$ python3 -q
>>> import numpy as np
>>> from numpy import linalg as LA
>>> np.set_printoptions(precision=3, suppress=True, linewidth=200, sign=" ")
>>> E = np.loadtxt("mat.csv", delimiter=",")
>>> E
array([[ 2.3,  0. ,  3. ,  0. , -2. ,  2. , -3. ,  1. , -1. ,  2. ],
       [ 1. ,  0.3, -3. ,  3. ,  2. ,  1. , -2. ,  0. ,  1. ,  2. ],
       [-1. , -3. , -1.7,  1. , -1. ,  0. , -3. , -1. ,  0. , -1. ],
       [ 3. , -1. , -1. , -2.7,  0. ,  3. ,  0. , -3. , -1. ,  1. ],
       [ 3. , -2. , -3. ,  0. ,  3.3, -1. , -2. , -1. ,  2. ,  1. ],
       [ 2. , -3. ,  3. , -2. ,  1. , -0.7, -2. , -2. ,  3. ,  1. ],
       [ 0. , -1. ,  1. , -1. ,  1. ,  2. ,  1.3,  2. , -3. ,  0. ],
       [-3. , -2. , -1. ,  1. ,  1. ,  3. ,  0. , -0.7, -1. ,  3. ],
       [ 3. , -1. ,  3. , -2. , -2. , -3. ,  1. , -2. ,  1.3, -1. ],
       [ 2. ,  0. ,  3. ,  0. , -2. ,  2. , -3. ,  1. , -1. ,  2.3]])
>>> round(float(LA.norm(E, 2) / LA.norm(E)), 3)
0.534
>>> np.argsort(-LA.norm(E, axis=0).round(6), kind="stable")[:3]
array([ 2,  0,  6])
>>> q, vecs = LA.qr(E[:, :7])[0], LA.qr(E[:, 7:])[0]
>>> sig = LA.svd(q.T @ vecs, compute_uv=False)
>>> np.round(LA.norm(q @ q.T - vecs @ vecs.T, 2), 3)
np.float64(1.0)
>>> np.degrees(np.arccos(sig.clip(0, 1)))
array([  0.512,  14.385,  43.781])
>>> x = np.array([2, 2, -2, -7, -1, -1, 1, 8, 0, 2])
>>> h = np.maximum(E @ x, 0)
>>> h
array([  7.6,   0. ,   0. ,   0. ,   0. ,   0. ,  17.3,   0. ,   0. ,   7.6])
>>> np.flatnonzero(h > 1e-9)
array([ 0,  6,  9])
>>> blk = np.stack([E, -2 * E, E[::-1]])
>>> blk.shape
(3, 10, 10)
>>> LA.norm(blk, axis=(1, 2))
array([ 19.055,  38.11 ,  19.055])
>>> LA.matrix_rank(blk)
array([ 10,  10,  10])
>>> sig = 3 * 0.5 ** np.arange(3)
>>> rng = np.random.default_rng(889045)
>>> M = rng.normal(size=(26, 3)) * rng.permutation(sig)
>>> M
array([[ 4.42 ,  2.202,  0.188],
       [-1.501, -1.732,  0.982],
       [ 0.904, -0.707,  0.576],
       [ 2.137,  0.914, -0.447],
       [ 4.278,  1.358,  0.418],
       [-2.268,  3.156, -0.303],
       [ 5.065, -3.092,  0.238],
       [ 5.291,  2.218,  0.719],
       [-3.203,  0.65 ,  0.459],
       [ 0.236, -2.187,  1.307],
       [ 1.209, -1.212,  0.746],
       [-7.524, -0.57 , -0.121],
       [ 2.084, -0.717, -1.605],
       [-3.985,  1.068,  0.957],
       [-3.159,  1.377,  0.217],
       [ 2.883,  0.828,  0.877],
       [ 5.081,  1.282, -1.275],
       [-0.629, -2.166,  0.368],
       [-4.812,  2.183, -0.4  ],
       [-0.101,  0.456,  0.006],
       [-1.699, -4.712,  0.816],
       [ 1.994, -1.912, -0.039],
       [-1.431,  2.17 , -1.029],
       [ 1.059, -0.386, -0.727],
       [ 3.321, -0.129, -0.807],
       [ 1.151, -0.074,  0.06 ]])
>>> C = M[[23, 1]].astype(float)
>>> for _ in range(6):
...     z = LA.norm(M[:, None] - C, axis=-1).argmin(axis=1)
...     C = np.array([M[z == j].mean(axis=0) for j in range(2)])
... 
>>> z
array([ 0,  1,  0,  0,  0,  1,  0,  0,  1,  0,  0,  1,  0,  1,  1,  0,  0,  1,  1,  0,  1,  0,  1,  0,  0,  0])
>>> C[1] - C[0]
array([-5.584,  0.215,  0.18 ])
>>> C
array([[ 2.563, -0.072,  0.015],
       [-3.021,  0.142,  0.195]])
>>> cen = M - M.mean(axis=0)
>>> U, sig, Vh = LA.svd(cen, full_matrices=False)
>>> Vh[0] * np.sign(Vh[0, np.abs(Vh[0]).argmax()])
array([ 1.   , -0.008, -0.027])
>>> np.round(cen.mean(axis=0), 3) + 0
array([ 0.,  0.,  0.])
>>> sig ** 2 / (sig ** 2).sum()
array([ 0.731,  0.237,  0.032])
>>> r0 = np.array([3, 4, 3, 5, 2, 3, 5, 3, 0, 4])
>>> Y = E + np.outer(r0, np.eye(10)[7])
>>> LA.matrix_rank(Y - E)
np.int64(1)
>>> np.round(LA.det(Y) / LA.det(E), 3), round(1 + LA.solve(E, r0)[7], 3)
(np.float64(-25.8), np.float64(-25.8))
>>> LA.matrix_rank(LA.inv(Y) - LA.inv(E), tol=1e-8)
np.int64(1)
>>> th = np.radians(72)
>>> Rm = np.eye(3)
>>> Rm[0, 0] = Rm[2, 2] = np.cos(th)
>>> Rm[0, 2], Rm[2, 0] = -np.sin(th), np.sin(th)
>>> Rm
array([[ 0.309,  0.   , -0.951],
       [ 0.   ,  1.   ,  0.   ],
       [ 0.951,  0.   ,  0.309]])
>>> Y = M @ Rm.T
>>> np.abs(Y - M).max(axis=0)
array([ 5.314,  0.   ,  7.072])
>>> np.allclose(LA.norm(M, axis=1), LA.norm(Y, axis=1))
True
>>> LA.svd(M, compute_uv=False), LA.svd(Y, compute_uv=False)
(array([ 16.825,   9.501,   3.511]), array([ 16.825,   9.501,   3.511]))
>>> W0 = np.loadtxt("sample6.csv", delimiter=",")
>>> W0
array([[ 0.8,  1. ,  1.1, -1.5, -0.2, -0.9, -0.2, -1.1, -0.8],
       [ 0.8,  0. , -2.1,  1.4,  0.4,  0.3,  1.1,  0.8,  1.3],
       [ 0.2,  0.2, -1.2,  0.5,  0.1, -0.2, -1.2, -1.2, -0.1],
       [-0.9,  0.5, -1.1,  0.7, -0.1, -1.5,  1. , -0.1, -0.5],
       [ 0.6,  0.4,  0. ,  1.4,  1.4,  0.3,  0.9, -0.4, -0.6],
       [ 0.1, -1.5, -0.3,  1.1, -0.7,  3. ,  1.3,  2.1, -0.3],
       [-0.7, -0.2,  0.2, -1.7,  1. , -1.6, -2.4, -1.2,  0.6],
       [ 0.5,  2.3, -0.1, -1.3, -0.3,  1.6,  0.2,  0.3,  0.5],
       [ 1.9,  0.1,  0.8,  0.3,  1. , -1.7,  0.8, -1.9, -0.1],
       [-0.5, -0.9, -1.1,  0.7,  0.4, -1.4,  0. , -2. ,  1. ],
       [-0.1,  1. , -0.5,  1.1, -0.5, -0.2,  0.9, -0.7,  0.4]])
>>> w1 = np.array([[3, 1],
...     [2, 2],
...     [1, 1],
...     [2, 3],
...     [2, 2],
...     [0, 0],
...     [1, 3],
...     [0, 1],
...     [0, 2]])
>>> c = np.array([5, 3])
>>> act = np.maximum(W0 @ w1 + c, 0)
>>> (act > 0).mean(axis=0)
array([ 0.909,  0.727])
>>> C = np.array([[2, 3, 3], [0, 1, 0]])
>>> w1 @ C
array([[  6,  10,   9],
       [  4,   8,   6],
       [  2,   4,   3],
       [  4,   9,   6],
       [  4,   8,   6],
       [  0,   0,   0],
       [  2,   6,   3],
       [  0,   1,   0],
       [  0,   2,   0]])
